% python3 -q
>>> import numpy as np
>>> from numpy import linalg as LA
>>> np.set_printoptions(suppress=True, linewidth=200)
>>> mat = np.load("layer7.npy")
>>> mat.round(2)
array([[ 0.17,  1.01,  0.47, -0.51,  0.29, -0.35,  0.09, -0.14],
       [ 1.01, -0.4 ,  0.42,  0.25,  0.41,  0.16,  0.06, -0.32],
       [ 0.47,  0.42, -0.12, -1.28, -0.01,  0.37,  0.93,  0.48],
       [-0.51,  0.25, -1.28, -0.33, -0.2 ,  0.16, -0.07, -0.13],
       [ 0.29,  0.41, -0.01, -0.2 , -0.36,  0.33, -0.52,  0.55],
       [-0.35,  0.16,  0.37,  0.16,  0.33, -1.16, -0.09,  1.02],
       [ 0.09,  0.06,  0.93, -0.07, -0.52, -0.09,  0.45, -0.01],
       [-0.14, -0.32,  0.48, -0.13,  0.55,  1.02, -0.01, -0.24]])
>>> vec = np.array([-2, 3, 3, 5, -3, 0, 3, 1])
>>> np.sign((mat @ vec).round(6))
array([ 1., -1., -1., -1., -1.,  1.,  1., -1.])
>>> np.round(mat @ (2 * vec), 2)
array([ 1.55, -4.14, -6.29, -7.02, -0.62,  5.68, 10.67, -3.58])
>>> (mat @ vec).argmax()
np.int64(6)
>>> np.round(np.einsum("ij,j->i", mat, vec), 2)
array([ 0.77, -2.07, -3.15, -3.51, -0.31,  2.84,  5.34, -1.79])
>>> LA.norm(mat @ vec) <= LA.norm(mat, 2) * LA.norm(vec) + 1e-9
np.True_
>>> rank = LA.matrix_rank(mat)
>>> rank
np.int64(7)
>>> null = LA.svd(mat)[2][rank:].T
>>> null.shape
(8, 1)
>>> np.round(null[:, 0] / null[np.abs(null[:, 0]).round(6).argmax(), 0], 2)
array([ 0.03,  0.68, -0.18,  1.  ,  0.14,  0.44,  0.69,  0.32])
>>> [int(LA.matrix_rank(mat[:, :j + 1])) for j in range(8)]
[1, 2, 3, 4, 5, 6, 7, 7]
>>> np.allclose(mat @ null, 0)
True
>>> [int(LA.matrix_rank(np.delete(mat, i, axis=0))) for i in range(8)]
[7, 7, 7, 7, 7, 7, 7, 7]
>>> evals, V = LA.eigh(mat)
>>> np.round(evals.sum(), 2), round(np.trace(mat), 2)
(np.float64(-2.0), np.float64(-2.0))
>>> np.round(V.T @ mat @ V, 2) + 0
array([[-2.,  0.,  0.,  0.,  0.,  0.,  0.,  0.],
       [ 0., -2.,  0.,  0.,  0.,  0.,  0.,  0.],
       [ 0.,  0., -1.,  0.,  0.,  0.,  0.,  0.],
       [ 0.,  0.,  0., -1.,  0.,  0.,  0.,  0.],
       [ 0.,  0.,  0.,  0.,  0.,  0.,  0.,  0.],
       [ 0.,  0.,  0.,  0.,  0.,  1.,  0.,  0.],
       [ 0.,  0.,  0.,  0.,  0.,  0.,  1.,  0.],
       [ 0.,  0.,  0.,  0.,  0.,  0.,  0.,  2.]])
>>> np.abs(V[:, -1]).round(6).argmax()
np.int64(2)
>>> np.round(V @ np.diag(evals) @ V.T, 2)
array([[ 0.17,  1.01,  0.47, -0.51,  0.29, -0.35,  0.09, -0.14],
       [ 1.01, -0.4 ,  0.42,  0.25,  0.41,  0.16,  0.06, -0.32],
       [ 0.47,  0.42, -0.12, -1.28, -0.01,  0.37,  0.93,  0.48],
       [-0.51,  0.25, -1.28, -0.33, -0.2 ,  0.16, -0.07, -0.13],
       [ 0.29,  0.41, -0.01, -0.2 , -0.36,  0.33, -0.52,  0.55],
       [-0.35,  0.16,  0.37,  0.16,  0.33, -1.16, -0.09,  1.02],
       [ 0.09,  0.06,  0.93, -0.07, -0.52, -0.09,  0.45, -0.01],
       [-0.14, -0.32,  0.48, -0.13,  0.55,  1.02, -0.01, -0.24]])
>>> (evals > 1e-8).sum(), (evals < -1e-8).sum()
(np.int64(3), np.int64(4))
>>> feats = np.array([[5, -5, 4, -5, 1, -1, 0, 3, 3, 3, 6, 9, 4],
...     [7, 3, 2, -4, -6, 3, -2, -6, 8, -5, -1, 4, 9],
...     [3, 8, -2, 5, -3, -5, 4, -6, -1, -5, 4, 4, 8],
...     [-5, 0, -7, -6, 8, -4, -3, 2, 0, 7, -5, 7, 7],
...     [8, -4, 8, -1, -4, -8, -3, 8, 6, -2, 7, -6, -4],
...     [3, 1, -3, -9, -4, -4, -6, -5, 2, 7, -5, -7, -4],
...     [-5, -6, -6, 7, 5, -9, -3, -4, 1, 3, 6, 1, 1],
...     [9, -1, -2, -4, 2, -1, -5, -6, 9, 3, 1, 4, 5],
...     [-5, -7, -6, -6, -9, 4, 7, -7, -3, 3, -4, 2, -2]])
>>> feats[1] = feats[4]
>>> feats
array([[ 5, -5,  4, -5,  1, -1,  0,  3,  3,  3,  6,  9,  4],
       [ 8, -4,  8, -1, -4, -8, -3,  8,  6, -2,  7, -6, -4],
       [ 3,  8, -2,  5, -3, -5,  4, -6, -1, -5,  4,  4,  8],
       [-5,  0, -7, -6,  8, -4, -3,  2,  0,  7, -5,  7,  7],
       [ 8, -4,  8, -1, -4, -8, -3,  8,  6, -2,  7, -6, -4],
       [ 3,  1, -3, -9, -4, -4, -6, -5,  2,  7, -5, -7, -4],
       [-5, -6, -6,  7,  5, -9, -3, -4,  1,  3,  6,  1,  1],
       [ 9, -1, -2, -4,  2, -1, -5, -6,  9,  3,  1,  4,  5],
       [-5, -7, -6, -6, -9,  4,  7, -7, -3,  3, -4,  2, -2]])
>>> np.round(LA.svd(feats, compute_uv=False), 2) + 0
array([33.23, 24.01, 22.87, 17.75, 16.76, 15.67,  9.86,  4.2 ,  0.  ])
>>> np.zeros(9, 13)
Traceback (most recent call last):
  File "<python-input-29>", line 1, in <module>
    np.zeros(9, 13)
    ~~~~~~~~^^^^^^^
TypeError: Cannot interpret '13' as a data type
>>> np.diff(feats, axis=0)
array([[  3,   1,   4,   4,  -5,  -7,  -3,   5,   3,  -5,   1, -15,  -8],
       [ -5,  12, -10,   6,   1,   3,   7, -14,  -7,  -3,  -3,  10,  12],
       [ -8,  -8,  -5, -11,  11,   1,  -7,   8,   1,  12,  -9,   3,  -1],
       [ 13,  -4,  15,   5, -12,  -4,   0,   6,   6,  -9,  12, -13, -11],
       [ -5,   5, -11,  -8,   0,   4,  -3, -13,  -4,   9, -12,  -1,   0],
       [ -8,  -7,  -3,  16,   9,  -5,   3,   1,  -1,  -4,  11,   8,   5],
       [ 14,   5,   4, -11,  -3,   8,  -2,  -2,   8,   0,  -5,   3,   4],
       [-14,  -6,  -4,  -2, -11,   5,  12,  -1, -12,   0,  -5,  -2,  -7]])
>>> np.round(feats.mean(axis=0), 2)
array([ 2.33, -2.  , -0.67, -2.22, -0.89, -4.  , -1.33, -0.78,  2.56,  1.89,  1.89,  0.89,  1.22])
>>> np.abs(feats).max()
np.int64(9)
>>> feats.shape
(9, 13)
>>> feats.sum(axis=0)
array([ 21, -18,  -6, -20,  -8, -36, -12,  -7,  23,  17,  17,   8,  11])
>>> feats.sum(axis=1)
array([ 27,   5,  14,   1,   5, -34,  -9,  14, -33])
>>> np.argsort(-LA.norm(feats, axis=0).round(6), kind="stable")[:3]
array([ 0,  7, 11])
>>> round(float(LA.norm(feats, 2) / LA.norm(feats)), 2)
0.59
>>> LA.matrix_rank(feats, rtol=0.1)
np.int64(8)
>>> rank = LA.matrix_rank(feats)
>>> rank
np.int64(8)
>>> null = LA.svd(feats)[2][rank:].T
>>> LA.matrix_rank(feats.T @ feats), LA.matrix_rank(feats @ feats.T)
(np.int64(8), np.int64(8))
>>> null.shape
(13, 5)
>>> w1 = np.array([[-2, 2, 2, 1, 2, 2],
...     [0, 1, -2, -1, -2, 2],
...     [1, 1, 0, 0, 1, 1],
...     [-2, 0, 1, 0, -2, 0],
...     [-2, -1, 0, 1, 2, -1],
...     [-1, 0, 1, -2, 0, -2],
...     [2, -2, 0, 2, -2, 2],
...     [-1, 0, 1, 1, -2, -2],
...     [-2, -2, 2, 2, 0, 2],
...     [0, 0, -2, 0, -2, 2],
...     [1, 0, -2, 1, 1, 1],
...     [1, -1, 1, -2, 2, -2],
...     [-2, -2, 1, -2, -2, -2]])
>>> c = np.array([6, 4, 1, 7, 2, 4])
>>> act = np.maximum(feats @ w1 + c, 0)
>>> act
array([[ 7,  0, 19,  9, 42,  0],
       [ 0, 36, 16, 72, 25, 53],
       [ 7,  0,  0,  0,  0, 25],
       [ 0,  0,  0,  0,  0,  0],
       [ 0, 36, 16, 72, 25, 53],
       [12, 35,  0, 17, 10, 54],
       [ 0,  0,  0, 25,  8,  1],
       [ 0,  0, 29,  6, 47, 27],
       [65,  0,  0,  0,  0,  0]])
>>> np.round((act > 0).mean(axis=0), 2)
array([0.44, 0.33, 0.44, 0.67, 0.67, 0.67])
>>> cent = np.array([[2, -4, 1],
...     [-3, -4, 3],
...     [1, -1, 4],
...     [5, -5, 0],
...     [0, -3, 0],
...     [-1, -1, -3]])
>>> (act @ cent).round(6).argmax(axis=1)
array([2, 0, 0, 0, 0, 2, 0, 2, 0])
>>> act @ cent
array([[  78, -218,   83],
       [ 215, -648,   13],
       [ -11,  -53,  -68],
       [   0,    0,    0],
       [ 215, -648,   13],
       [ -50, -357,  -45],
       [ 124, -150,   -3],
       [  32, -227,   35],
       [ 130, -260,   65]])
